>>> import numpy as np
>>> np.set_printoptions(precision=3, suppress=True, linewidth=160)
>>> K = np.load("run13.npy")
>>> K
array([[2, 0, 0, 0],
       [0, 2, 0, 0],
       [0, 0, 1, 0],
       [0, 0, 0, 1]])
>>> hat = np.triu(np.array([[1, 0, 0, 0], [0, 1, 1, 1], [2, 0, 0, 1], [1, 1, 0, 0]]), 1) + np.eye(4)
>>> other = hat @ K @ np.linalg.inv(hat)
>>> np.linalg.matrix_rank(other)
np.int64(4)
>>> hat @ K - K @ hat
array([[ 0.,  0.,  0.,  0.],
       [ 0.,  0., -1., -1.],
       [ 0.,  0.,  0.,  0.],
       [ 0.,  0.,  0.,  0.]])
>>> round(float(np.linalg.det(other)), 3)
4.0
>>> other
array([[ 2.,  0.,  0.,  0.],
       [ 0.,  2., -1.,  0.],
       [ 0.,  0.,  1.,  0.],
       [ 0.,  0.,  0.,  1.]])
>>> evals, V = np.linalg.eig(other)
>>> other @ V[:, 0] - evals[0] * V[:, 0]
array([0., 0., 0., 0.])
>>> np.sort(np.linalg.eigvals(other.T))
array([1., 1., 2., 2.])
>>> np.prod(evals)
np.float64(4.0)
>>> np.sort(np.linalg.eigvals(other @ other))
array([1., 1., 4., 4.])
>>> J = np.array([[-2, 2, 0, 0], [0, -2, 2, -2], [0, 0, -2, -2], [0, 0, 0, -2]])
>>> J @ J
array([[ 4, -8,  4, -4],
       [ 0,  4, -8,  4],
       [ 0,  0,  4,  8],
       [ 0,  0,  0,  4]])
>>> np.linalg.matrix_rank(J - J[0, 0] * np.eye(4))
np.int64(3)
>>> mat = np.array([[9, 1], [0, 8]])
>>> x0 = np.array([1, 2])
>>> target = mat @ x0
>>> target
array([11, 16])
>>> np.linalg.solve(mat, target + mat[:, 0])
array([2., 2.])
>>> np.linalg.solve(mat, mat[:, 1])
array([0., 1.])
>>> np.linalg.solve(mat, target)
array([1., 2.])
>>> np.allclose(mat @ mat.T, mat.T @ mat)
False
>>> np.linalg.determinant(mat)
Traceback (most recent call last):
  File "<python-input-26>", line 1, in <module>
    np.linalg.determinant(mat)
    ^^^^^^^^^^^^^^^^^^^^^
AttributeError: module 'numpy.linalg' has no attribute 'determinant'
>>> (mat + mat.T) / 2
array([[9. , 0.5],
       [0.5, 8. ]])
>>> np.linalg.matrix_power(mat, 2)
array([[81, 17],
       [ 0, 64]])
>>> Q, V = np.linalg.qr(mat[:, :1])[0], np.linalg.qr(mat[:, 1:])[0]
>>> s = np.linalg.svd(Q.T @ V, compute_uv=False)
>>> (s > 0.9).sum()
np.int64(0)
>>> np.degrees(np.arccos(s.clip(0, 1)))
array([82.875])
>>> round(float(np.linalg.norm(Q @ Q.T - V @ V.T, 2)), 3)
0.992
>>> s
array([0.124])
>>> evals, V = np.linalg.eig(mat)
>>> np.prod(evals)
np.float64(72.0)
>>> evals
array([9., 8.])
>>> np.sort(np.linalg.eigvals(mat @ mat))
array([64., 81.])
>>> mat @ V[:, 0] - evals[0] * V[:, 0]
array([0., 0.])
>>> other = np.array([[1, 1]])
>>> W0 = np.block([[np.zeros((1, 1)), other], [other.T, np.zeros((2, 2))]])
>>> W0
array([[0., 1., 1.],
       [1., 0., 0.],
       [1., 0., 0.]])
>>> np.allclose(W0[:-1].T @ np.linalg.lstsq(W0[:-1].T, W0[-1])[0], W0[-1])
True
>>> np.unique(W0.round(6), axis=0).shape
(2, 3)
>>> np.linalg.lstsq(W0[:-1].T, W0[-1])[2]
np.int32(2)
>>> evals, V = np.linalg.eigh(W0)
>>> x0 = np.array([0, -2, -3])
>>> V * np.maximum(evals, 0) @ V.T
array([[0.707, 0.5  , 0.5  ],
       [0.5  , 0.354, 0.354],
       [0.5  , 0.354, 0.354]])
>>> np.abs(W0).sum(axis=1).max(), round(np.abs(evals).max(), 3)
(np.float64(2.0), np.float64(1.414))
>>> x0 @ W0 @ x0
np.float64(0.0)
>>> np.linalg.eigvalsh(W0[1:, 1:])
array([0., 0.])
>>> (np.sign(V[:, -1].round(6)) == np.sign(V[0, -1].round(6))).astype(int)
array([1, 1, 1])
>>> rank = np.linalg.matrix_rank(W0)
>>> rank
np.int64(2)
>>> null = np.linalg.svd(W0)[2][rank:].T
>>> [int(np.linalg.matrix_rank(W0[:, :j + 1])) for j in range(3)]
[1, 2, 2]
>>> null[:, 0] / null[np.abs(null[:, 0]).round(6).argmax(), 0]
array([-0.,  1., -1.])
>>> [int(np.linalg.matrix_rank(W0[:i])) for i in range(1, len(W0) + 1)]
[1, 2, 2]
>>> null @ null.T
array([[ 0. ,  0. ,  0. ],
       [ 0. ,  0.5, -0.5],
       [ 0. , -0.5,  0.5]])
>>> np.allclose(W0, W0.T)
True
>>> np.allclose(W0 @ W0.T, W0.T @ W0)
True
>>> np.trace(W0)
np.float64(0.0)
>>> (W0 - W0.T) / 2
array([[0., 0., 0.],
       [0., 0., 0.],
       [0., 0., 0.]])
>>> W0 @ W0
array([[2., 0., 0.],
       [0., 1., 1.],
       [0., 1., 1.]])
>>> np.round(np.linalg.norm(W0, 2) / np.linalg.norm(W0), 3)
np.float64(0.707)
>>> other = np.array([[1.4, 1.5], [-0.5, 0.5], [-3.2, 1.2], [-1.1, 1.2]])
>>> W2 = np.array([[0.8, -1.1, -0.2], [1.1, 0.7, 0.6]])
>>> X = other @ W2
>>> X
array([[ 2.77, -0.49,  0.62],
       [ 0.15,  0.9 ,  0.4 ],
       [-1.24,  4.36,  1.36],
       [ 0.44,  2.05,  0.94]])
>>> rank = np.linalg.matrix_rank(X)
>>> rank
np.int64(2)
>>> null = np.linalg.svd(X)[2][rank:].T
>>> null[:, 0] / null[np.abs(null[:, 0]).round(6).argmax(), 0]
array([-0.294, -0.395,  1.   ])
>>> np.round(X @ null, 3) + 0
array([[0.],
       [0.],
       [0.],
       [0.]])
>>> np.allclose(X @ null, 0)
True
